In [1]: import numpy as np

In [2]: np.set_printoptions(precision=2, suppress=True, linewidth=200, sign=" ")

In [3]: mat = np.vander(np.arange(4) - 2, 4, increasing=True)

In [4]: mat
Out[4]: 
array([[ 1, -2,  4, -8],
       [ 1, -1,  1, -1],
       [ 1,  0,  0,  0],
       [ 1,  1,  1,  1]])

In [5]: P = np.triu(np.array([[0, 0, -2, -1], [1, -1, 2, 2], [1, -1, 2, 0], [-1, -1, 0, -1]]), 1) + np.eye(4)

In [6]: Y = P @ mat @ np.linalg.inv(P)

In [7]: np.linalg.matrix_rank(Y)
Out[7]: np.int64(4)

In [8]: Y
Out[8]: 
array([[-2., -3.,  5., -5.],
       [ 5.,  1., 11.,  4.],
       [ 1.,  0.,  2.,  1.],
       [ 1.,  1.,  1.,  0.]])

In [9]: r0 = np.array([-5, -5, 2])

In [10]: np.convolve(Y[2], r0)
Out[10]: array([ -5.,  -5.,  -8., -15.,  -1.,   2.])

In [11]: np.polyval(r0, Y[2])
Out[11]: array([ -8.,   2., -28.,  -8.])

In [12]: np.correlate(Y[2], Y[3], "full")
Out[12]: array([ 0.,  1.,  1.,  3.,  3.,  3.,  1.])

In [13]: np.array([np.convolve(row, r0, "same") for row in Y])
Out[13]: 
array([[ 25., -14.,  -6.,  35.],
       [-30., -50., -73.,   2.],
       [ -5.,  -8., -15.,  -1.],
       [-10.,  -8.,  -3.,   2.]])

In [14]: vec = np.array([3, 1, -3, 0])

In [15]: y = mat @ vec

In [16]: y
Out[16]: array([-11,  -1,   3,   1])

In [17]: np.linalg.solve(mat, -2 * y)
Out[17]: array([-6., -2.,  6.,  0.])

In [18]: np.linalg.solve(mat, y)
Out[18]: array([ 3.,  1., -3.,  0.])

In [19]: round(np.linalg.det(mat.T), 2)
Out[19]: np.float64(12.0)

In [20]: np.kron(np.eye(2, dtype=int), mat)
Out[20]: 
array([[ 1, -2,  4, -8,  0,  0,  0,  0],
       [ 1, -1,  1, -1,  0,  0,  0,  0],
       [ 1,  0,  0,  0,  0,  0,  0,  0],
       [ 1,  1,  1,  1,  0,  0,  0,  0],
       [ 0,  0,  0,  0,  1, -2,  4, -8],
       [ 0,  0,  0,  0,  1, -1,  1, -1],
       [ 0,  0,  0,  0,  1,  0,  0,  0],
       [ 0,  0,  0,  0,  1,  1,  1,  1]])

In [21]: K = np.load("w.npy")

In [22]: K
Out[22]: 
array([[ 0,  2, -1,  2],
       [ 0,  2, -1,  2],
       [ 3,  5,  2,  5]])

In [23]: r = np.linalg.matrix_rank(K)

In [24]: r
Out[24]: np.int64(2)

In [25]: null = np.linalg.svd(K)[2][r:].T

In [26]: [int(np.linalg.matrix_rank(np.delete(K, i, axis=0))) for i in range(3)]
Out[26]: [2, 2, 1]

In [27]: null.shape
Out[27]: (4, 2)

In [28]: np.round(K @ null, 2) + 0
Out[28]: 
array([[ 0.,  0.],
       [ 0.,  0.],
       [ 0.,  0.]])

In [29]: null @ null.T
Out[29]: 
array([[ 0.67, -0.11, -0.44, -0.11],
       [-0.11,  0.52,  0.07, -0.48],
       [-0.44,  0.07,  0.3 ,  0.07],
       [-0.11, -0.48,  0.07,  0.52]])

In [30]: U, sig, Vh = np.linalg.svd(K)

In [31]: evecs = Vh[:(sig > 1e-8).sum()]

In [32]: rng = np.random.default_rng(709378)

In [33]: vec = K[0] + -2 * K[2] + rng.integers(2) * np.eye(4)[3]

In [34]: vec
Out[34]: array([-6., -8., -5., -8.])

In [35]: evecs.T @ evecs
Out[35]: 
array([[ 0.33,  0.11,  0.44,  0.11],
       [ 0.11,  0.48, -0.07,  0.48],
       [ 0.44, -0.07,  0.7 , -0.07],
       [ 0.11,  0.48, -0.07,  0.48]])

In [36]: np.linalg.matrix_rank(np.vstack([K, vec]))
Out[36]: np.int64(2)

In [37]: round(np.linalg.norm(vec - evecs.T @ evecs @ vec), 2)
Out[37]: np.float64(0.0)

In [38]: np.allclose(evecs.T @ evecs @ vec, vec)
Out[38]: True

In [39]: U, sig, Vh = np.linalg.svd(K)

In [40]: sig.round(2) + 0
Out[40]: array([ 8.63,  2.55,  0.  ])

In [41]: Y = U[:, :2] @ np.diag(sig[:2]) @ Vh[:2]

In [42]: round(np.abs(K - Y).max(), 2)
Out[42]: np.float64(0.0)

In [43]: round(np.linalg.norm(K - Y, 2), 2), round(sig[2], 2)
Out[43]: (np.float64(0.0), np.float64(0.0))

In [44]: U, sig, Vh = np.linalg.svd(K, full_matrices=False)

In [45]: np.allclose(U * sig @ Vh, K)
Out[45]: True

In [46]: np.round(U.T @ U, 2) + 0
Out[46]: 
array([[ 1.,  0.,  0.],
       [ 0.,  1.,  0.],
       [ 0.,  0.,  1.]])

In [47]: np.abs(U[:, 0]).round(6).argmax()
Out[47]: np.int64(2)

In [48]: np.sqrt((sig ** 2).sum()), round(np.linalg.norm(K), 2)
Out[48]: (np.float64(9.0), np.float64(9.0))

In [49]: np.round(sig / sig[0], 2) + 0
Out[49]: array([ 1. ,  0.3,  0. ])

In [50]: r0 = np.array([0, 1, 2])

In [51]: arr = np.outer(rng.normal(size=26), r0) + 0.1 * rng.normal(size=(26, 3))

In [52]: arr.round(2) + 0
Out[52]: 
array([[-0.06,  0.1 ,  0.37],
       [ 0.13, -1.11, -2.2 ],
       [ 0.02, -0.47, -1.16],
       [-0.02,  0.29,  0.44],
       [ 0.18,  0.43,  0.76],
       [ 0.  ,  2.55,  4.85],
       [-0.05, -0.09, -0.17],
       [-0.06, -1.66, -3.34],
       [-0.04,  0.  ,  0.13],
       [ 0.04,  2.06,  3.93],
       [ 0.01,  2.01,  3.75],
       [ 0.05,  0.13,  0.13],
       [ 0.04, -0.63, -1.3 ],
       [-0.09, -0.2 , -0.73],
       [-0.08, -0.76, -1.19],
       [ 0.04, -0.8 , -1.57],
       [ 0.09, -0.38, -0.66],
       [ 0.12,  0.06, -0.29],
       [ 0.01,  0.15,  0.17],
       [ 0.07,  1.83,  3.57],
       [-0.01,  0.49,  1.26],
       [-0.1 , -2.21, -4.07],
       [ 0.  ,  0.93,  1.53],
       [-0.15, -1.16, -2.26],
       [ 0.1 , -0.14, -0.31],
       [-0.1 ,  1.02,  1.95]])

In [53]: Y = K + rng.integers(-2, 3, (3, 2)) @ rng.integers(-2, 3, (2, 4))

In [54]: Y
Out[54]: 
array([[ 2,  0, -5,  2],
       [ 2,  0, -5,  2],
       [ 1,  7,  2,  1]])

In [55]: np.abs(Y - K).sum(axis=1)
Out[55]: array([ 8,  8,  8])

In [56]: Y - K
Out[56]: 
array([[ 2, -2, -4,  0],
       [ 2, -2, -4,  0],
       [-2,  2,  0, -4]])

In [57]: data = np.loadtxt("block15.csv", delimiter=",")

In [58]: data
Out[58]: 
array([[ 0., -1., -3.],
       [ 1.,  0., -1.],
       [ 3.,  1.,  0.]])

In [59]: P = arr @ np.linalg.solve(arr.T @ arr, arr.T)

In [60]: np.round(np.trace(P), 2)
Out[60]: np.float64(3.0)

In [61]: P @ arr[:, 2]
Out[61]: array([ 0.37, -2.2 , -1.16,  0.44,  0.76,  4.85, -0.17, -3.34,  0.13,  3.93,  3.75,  0.13, -1.3 , -0.73, -1.19, -1.57, -0.66, -0.29,  0.17,  3.57,  1.26, -4.07,  1.53, -2.26, -0.31,  1.95])

In [62]: np.round(np.linalg.eigvalsh(P), 2) + 0
Out[62]: array([ 0.,  0.,  0.,  0.,  0.,  0.,  0.,  0.,  0.,  0.,  0.,  0.,  0.,  0.,  0.,  0.,  0.,  0.,  0.,  0.,  0.,  0.,  0.,  1.,  1.,  1.])

In [63]: np.allclose(P @ P, P)
Out[63]: True

In [64]: P = np.triu(np.array([[2, -4, 8], [-8, 0, -8], [2, 9, -1]]), 1) + np.eye(3)

In [65]: Y = P @ data @ np.linalg.inv(P)

In [66]: np.round(np.poly(Y), 2) + 0
Out[66]: array([  1.,   0.,  11.,   0.])

In [67]: P @ data - data @ P
Out[67]: 
array([[ 20.,   8.,  -4.],
       [-24.,  -4.,  -8.],
       [  0.,  12., -16.]])

In [68]: round(float(np.linalg.det(Y)), 2)
Out[68]: 0.0

In [69]: Y = data / np.sqrt((data ** 2).mean(axis=1, keepdims=True))

In [70]: np.linalg.matrix_rank(Y) == np.linalg.matrix_rank(data)
Out[70]: np.True_

In [71]: Y[1]
Out[71]: array([ 1.22,  0.  , -1.22])

In [72]: np.linalg.norm(Y, axis=1)
Out[72]: array([ 1.73,  1.73,  1.73])

In [73]: data - data.mean(axis=1, keepdims=True)
Out[73]: 
array([[ 1.33,  0.33, -1.67],
       [ 1.  ,  0.  , -1.  ],
       [ 1.67, -0.33, -1.33]])

In [74]: np.unique(data.round(6), axis=0).shape
Out[74]: (3, 3)

In [75]: np.abs(np.diag(np.linalg.qr(data)[1])) > 1e-9
Out[75]: array([ True,  True, False])

In [76]: np.argsort(-np.linalg.norm(data, axis=0).round(6), kind="stable")[:3]
Out[76]: array([ 0,  2,  1])

In [77]: r0 = np.array([2, 0, 2, 0]) + 0.5

In [78]: feats = np.outer(r0, r0) / (r0 @ r0)

In [79]: feats
Out[79]: 
array([[ 0.48,  0.1 ,  0.48,  0.1 ],
       [ 0.1 ,  0.02,  0.1 ,  0.02],
       [ 0.48,  0.1 ,  0.48,  0.1 ],
       [ 0.1 ,  0.02,  0.1 ,  0.02]])

In [80]: round(float(np.linalg.norm(feats, 2) / np.linalg.norm(feats)), 2)
Out[80]: 1.0

In [81]: np.linalg.matrix_rank(feats, rtol=0.1)
Out[81]: np.int64(1)
